>>> import numpy as np
>>> from numpy import linalg as LA
>>> np.set_printoptions(suppress=True, linewidth=120)
>>> m1 = np.loadtxt("data.csv", delimiter=",")
>>> m1
array([[0., 0., 0., 0., 0., 1.],
       [0., 0., 1., 1., 0., 0.],
       [0., 1., 0., 0., 0., 0.],
       [0., 1., 0., 0., 1., 1.],
       [0., 0., 0., 1., 0., 0.],
       [1., 0., 0., 1., 0., 0.]])
>>> x0 = np.array([9, 5, 7, 4, -8, -4])
>>> target = m1 @ x0
>>> target
array([-4., 11.,  5., -7.,  4., 13.])
>>> np.round(LA.solve(m1, target + m1[:, 5]), 2)
array([ 9.,  5.,  7.,  4., -8., -3.])
>>> np.argwhere(np.triu(m1))
array([[0, 5],
       [1, 2],
       [1, 3],
       [3, 4],
       [3, 5]])
>>> L = np.diag(m1.sum(axis=1)) - m1
>>> L @ np.ones(6)
array([0., 0., 0., 0., 0., 0.])
>>> round(float(LA.norm(m1[2] - m1[0])), 2)
1.41
>>> m1[2] @ m1[0]
np.float64(0.0)
>>> round(LA.norm(m1, "nuc"), 2)
np.float64(6.9)
>>> np.round(LA.norm(m1, 1), 2), round(LA.norm(m1, np.inf), 2)
(np.float64(3.0), np.float64(3.0))
>>> u = np.array([0, 2, 2, 1, 1, 0])
>>> M2 = m1 + np.outer(u, np.eye(6)[0])
>>> LA.matrix_rank(M2 - m1)
np.int64(1)
>>> M2
array([[0., 0., 0., 0., 0., 1.],
       [2., 0., 1., 1., 0., 0.],
       [2., 1., 0., 0., 0., 0.],
       [1., 1., 0., 0., 1., 1.],
       [1., 0., 0., 1., 0., 0.],
       [1., 0., 0., 1., 0., 0.]])
>>> ev, evecs = LA.eigh(m1)
>>> np.unique(ev.round(6) + 0, return_counts=True)[1]
array([1, 1, 1, 1, 1, 1])
>>> np.round(ev.sum(), 2), np.trace(m1)
(np.float64(-0.0), np.float64(0.0))
>>> np.round(evecs @ np.diag(ev) @ evecs.T, 2) + 0
array([[0., 0., 0., 0., 0., 1.],
       [0., 0., 1., 1., 0., 0.],
       [0., 1., 0., 0., 0., 0.],
       [0., 1., 0., 0., 1., 1.],
       [0., 0., 0., 1., 0., 0.],
       [1., 0., 0., 1., 0., 0.]])
>>> mat = np.load("layer17.npy")
>>> mat
array([[1, 0, 0, 0],
       [0, 1, 0, 0],
       [0, 0, 0, 0],
       [0, 0, 0, 0]])
>>> ev, evecs = LA.eigvalsh(mat)
Traceback (most recent call last):
  File "<python-input-26>", line 1, in <module>
    ev, evecs = LA.eigvalsh(mat)
    ^^^^^^^^^
ValueError: too many values to unpack (expected 2)
>>> ev, evecs = LA.eigh(mat)
>>> (ev > 1e-8).sum(), (ev < -1e-8).sum()
(np.int64(2), np.int64(0))
>>> np.round(LA.eigvalsh(mat + 4 * np.eye(4)), 2)
array([4., 4., 5., 5.])
>>> evecs.T @ mat @ evecs
array([[0., 0., 0., 0.],
       [0., 0., 0., 0.],
       [0., 0., 1., 0.],
       [0., 0., 0., 1.]])
>>> evecs @ np.diag(ev) @ evecs.T
array([[1., 0., 0., 0.],
       [0., 1., 0., 0.],
       [0., 0., 0., 0.],
       [0., 0., 0., 0.]])
>>> A = np.loadtxt("m.csv", delimiter=",")
>>> A
array([[ 6.44,  0.65, -0.88, -1.93,  0.68,  0.06,  0.33],
       [ 0.65,  5.62, -0.53,  1.77, -0.17, -0.67,  0.61],
       [-0.88, -0.53,  5.61, -1.15, -0.7 ,  0.91, -0.58],
       [-1.93,  1.77, -1.15,  4.04,  0.7 ,  0.83,  1.16],
       [ 0.68, -0.17, -0.7 ,  0.7 ,  6.25, -0.33, -1.53],
       [ 0.06, -0.67,  0.91,  0.83, -0.33,  4.33,  0.55],
       [ 0.33,  0.61, -0.58,  1.16, -1.53,  0.55,  4.71]])
>>> ev, evecs = LA.eigvalsh(A)
Traceback (most recent call last):
  File "<python-input-34>", line 1, in <module>
    ev, evecs = LA.eigvalsh(A)
    ^^^^^^^^^
ValueError: too many values to unpack (expected 2)
>>> ev, evecs = LA.eigh(A)
>>> np.round(LA.eigvalsh(A + 5 * np.eye(7)), 2)
array([ 6.01,  8.  , 10.  , 10.  , 12.  , 12.99, 13.  ])
>>> np.unique(ev.round(6) + 0, return_counts=True)[1]
array([1, 1, 1, 1, 1, 1, 1])
>>> np.round(evecs.T @ evecs, 2) + 0
array([[1., 0., 0., 0., 0., 0., 0.],
       [0., 1., 0., 0., 0., 0., 0.],
       [0., 0., 1., 0., 0., 0., 0.],
       [0., 0., 0., 1., 0., 0., 0.],
       [0., 0., 0., 0., 1., 0., 0.],
       [0., 0., 0., 0., 0., 1., 0.],
       [0., 0., 0., 0., 0., 0., 1.]])
>>> (ev > 1e-8).sum(), (ev < -1e-8).sum()
(np.int64(7), np.int64(0))
>>> np.round(LA.svd(A, compute_uv=False), 2)
array([8.  , 7.99, 7.  , 5.  , 5.  , 3.  , 1.01])
>>> M = np.loadtxt("out0.csv", delimiter=",")
>>> M
array([[ 0.,  0., 12., -4.],
       [ 0.,  0., 28., -4.],
       [ 0.,  0., 15., -5.],
       [ 0.,  0., 35., -5.]])
>>> np.round(LA.det(M[::-1]), 2)
np.float64(0.0)
>>> round(float(LA.eigvals(M).sum().real), 2)
10.0
>>> rank = LA.matrix_rank(M)
>>> rank
np.int64(2)
>>> ns = LA.svd(M)[2][rank:].T
>>> [int(LA.matrix_rank(np.delete(M, i, axis=0))) for i in range(4)]
[2, 2, 2, 2]
>>> [int(LA.matrix_rank(M[:i])) for i in range(1, len(M) + 1)]
[1, 2, 2, 2]
>>> ns.shape
(4, 2)
>>> LA.matrix_rank(M.T @ M), LA.matrix_rank(M @ M.T)
(np.int64(2), np.int64(2))
>>> proj = np.triu(np.array([[-4, 0, -2, 3], [-4, -2, -1, 4], [-3, -5, -5, -3], [0, 1, -2, 1]]), 1) + np.eye(4)
>>> M2 = proj @ M @ LA.inv(proj)
>>> round(LA.det(M2), 2)
np.float64(0.0)
>>> M2
array([[   0.,    0.,   87.,  252.],
       [   0.,    0.,  153.,  440.],
       [   0.,    0.,  -90., -260.],
       [   0.,    0.,   35.,  100.]])
>>> LA.matrix_rank(M2)
np.int64(2)
>>> proj @ M - M @ proj
array([[   0.,    0.,   75.,   31.],
       [   0.,    0.,  125.,   69.],
       [   0.,    0., -105.,   60.],
       [   0.,    0.,    0.,  105.]])
>>> np.round(np.poly(M2), 2)
array([  1., -10., 100.,   0.,   0.])
>>> np.trace(M2), np.trace(M)
(np.float64(10.0), np.float64(10.0))
>>> J = np.array([[8.0, -4.0, 6.0, 6.0, -2.0, -4.0],
...     [-4.0, 8.0, -6.0, -6.0, 2.0, 4.0],
...     [6.0, -6.0, 13.0, 9.0, -3.0, -6.0],
...     [6.0, -6.0, 9.0, 13.0, -3.0, -6.0],
...     [-2.0, 2.0, -3.0, -3.0, 5.0, 2.0],
...     [-4.0, 4.0, -6.0, -6.0, 2.0, 8.0]])
>>> J
array([[ 8., -4.,  6.,  6., -2., -4.],
       [-4.,  8., -6., -6.,  2.,  4.],
       [ 6., -6., 13.,  9., -3., -6.],
       [ 6., -6.,  9., 13., -3., -6.],
       [-2.,  2., -3., -3.,  5.,  2.],
       [-4.,  4., -6., -6.,  2.,  8.]])
>>> ev, evecs = LA.eigh(J)
>>> x0 = np.array([1, 1, 0, 0, 3, 2])
>>> np.round(LA.eigvalsh(J[1:, 1:]), 2)
array([ 4.,  4.,  4.,  4., 31.])
>>> np.abs(J).sum(axis=1).max(), round(float(np.abs(ev).max()), 2)
(np.float64(43.0), 35.0)
>>> np.trace(J)
np.float64(55.0)
>>> F = np.array([[-1, 0, 0, 0, 0, 0],
...     [2, -1, 0, 0, 0, 0],
...     [-1, -1, -2, 0, 0, 0],
...     [1, -2, 1, -1, 0, 0],
...     [-1, 2, -2, -1, -2, 0],
...     [-1, 1, -1, 2, 1, 0]])
>>> M2 = F / np.sqrt((F ** 2).mean(axis=1, keepdims=True))
>>> M2[4].round(2)
array([-0.65,  1.31, -1.31, -0.65, -1.31,  0.  ])
>>> LA.matrix_rank(M2) == LA.matrix_rank(F)
np.True_
>>> np.round(LA.norm(M2, axis=1), 2)
array([2.45, 2.45, 2.45, 2.45, 2.45, 2.45])
>>> U, s, vt = LA.svd(F)
>>> np.argmax(s[:-1] / (s[1:] + 1e-6)) + 1
np.int64(5)
>>> s.round(2)
array([4.75, 3.14, 2.35, 1.75, 0.16, 0.  ])
>>> M2 = U[:, :5] @ np.diag(s[:5]) @ vt[:5]
>>> M2.round(2) + 0
array([[-1.,  0.,  0.,  0.,  0.,  0.],
       [ 2., -1.,  0.,  0.,  0.,  0.],
       [-1., -1., -2.,  0.,  0.,  0.],
       [ 1., -2.,  1., -1.,  0.,  0.],
       [-1.,  2., -2., -1., -2.,  0.],
       [-1.,  1., -1.,  2.,  1.,  0.]])
>>> LA.matrix_rank(F, rtol=0.05)
np.int64(4)
>>> M2 = F[0, 0] * F[1:] - np.outer(F[1:, 0], F[0])
>>> M2
array([[ 0,  1,  0,  0,  0,  0],
       [ 0,  1,  2,  0,  0,  0],
       [ 0,  2, -1,  1,  0,  0],
       [ 0, -2,  2,  1,  2,  0],
       [ 0, -1,  1, -2, -1,  0]])
>>> np.flatnonzero(~M2.round(6).any(axis=1))
array([], dtype=int64)
>>> F[:, 0] / F[0, 0]
array([ 1., -2.,  1., -1.,  1.,  1.])
>>> K = np.loadtxt("mat.csv", delimiter=",")
>>> K
array([[ 2.3,  1. ,  0. ],
       [ 0. , -2.7,  2. ],
       [ 2. ,  1. ,  0.3]])
>>> np.allclose(K @ K.T, K.T @ K)
False
>>> round(LA.det(K), 2)
np.float64(-2.46)
>>> (K + K.T) / 2
array([[ 2.3,  0.5,  1. ],
       [ 0.5, -2.7,  1.5],
       [ 1. ,  1.5,  0.3]])
>>> assert K == K.T
Traceback (most recent call last):
  File "<python-input-87>", line 1, in <module>
    assert K == K.T
           ^^^^^^^^
ValueError: The truth value of an array with more than one element is ambiguous. Use a.any() or a.all()
>>> np.round(K @ K, 2)
array([[ 5.29, -0.4 ,  2.  ],
       [ 4.  ,  9.29, -4.8 ],
       [ 5.2 , -0.4 ,  2.09]])
